In [1]: import numpy as np

In [2]: from numpy import linalg as LA

In [3]: np.set_printoptions(suppress=True, linewidth=200)

In [4]: data = np.loadtxt("test17.csv", delimiter=",")

In [5]: data
Out[5]: 
array([[-3.,  0.,  0.],
       [ 0.,  1.,  0.],
       [ 0.,  0.,  3.]])

In [6]: np.round(LA.svd(data, compute_uv=False), 3)
Out[6]: array([3., 3., 1.])

In [7]: data @ data.T
Out[7]: 
array([[9., 0., 0.],
       [0., 1., 0.],
       [0., 0., 9.]])

In [8]: data.T @ data
Out[8]: 
array([[9., 0., 0.],
       [0., 1., 0.],
       [0., 0., 9.]])

In [9]: np.round(LA.norm(data, axis=0), 3)
Out[9]: array([3., 1., 3.])

In [10]: vec = np.array([-6, -4, -8])

In [11]: h = np.maximum(data @ vec, 0)

In [12]: np.flatnonzero(h > 1e-9)
Out[12]: array([0])

In [13]: data.T @ h
Out[13]: array([-54.,   0.,   0.])

In [14]: h
Out[14]: array([18.,  0.,  0.])

In [15]: np.maximum(data @ vec, 0) - np.maximum(-data @ vec, 0)
Out[15]: array([ 18.,  -4., -24.])

In [16]: np.round(np.sort(LA.eigvals(data)), 3)
Out[16]: array([-3.,  1.,  3.])

In [17]: [int(LA.matrix_rank(LA.matrix_power(data, p))) for p in range(1, 4)]
Out[17]: [3, 3, 3]

In [18]: A = np.loadtxt("data.csv", delimiter=",")

In [19]: A
Out[19]: 
array([[ 2.,  0.,  0.],
       [-1.,  1.,  0.],
       [ 0., -1., -1.]])

In [20]: np.kron(np.eye(2, dtype=int), A)
Out[20]: 
array([[ 2.,  0.,  0.,  0.,  0.,  0.],
       [-1.,  1.,  0., -0.,  0.,  0.],
       [ 0., -1., -1.,  0., -0., -0.],
       [ 0.,  0.,  0.,  2.,  0.,  0.],
       [-0.,  0.,  0., -1.,  1.,  0.],
       [ 0., -0., -0.,  0., -1., -1.]])

In [21]: round(float(LA.det(A[::-1])), 3)
Out[21]: 2.0

In [22]: round(float(LA.eigvals(A).sum().real), 3)
Out[22]: 2.0

In [23]: round(LA.det(2 * A), 3), round(float(LA.det(A)), 3)
Out[23]: (np.float64(-16.0), -2.0)

In [24]: vec = np.array([-2, -2, -1])

In [25]: target = A @ vec

In [26]: coef, lr = np.zeros(3), 1 / LA.norm(A, 2) ** 2

In [27]: for i in range(50):
    ...:     coef -= lr * A.T @ (A @ coef - target)
    ...:     if i % 10 == 0: print(i, round(LA.norm(A @ coef - target), 3))
    ...: 
0 2.319
10 0.154
20 0.083
30 0.045
40 0.024

In [28]: coef.round(3)
Out[28]: array([-1.997, -1.986, -1.02 ])

In [29]: round(LA.cond(A), 3)
Out[29]: np.float64(4.087)
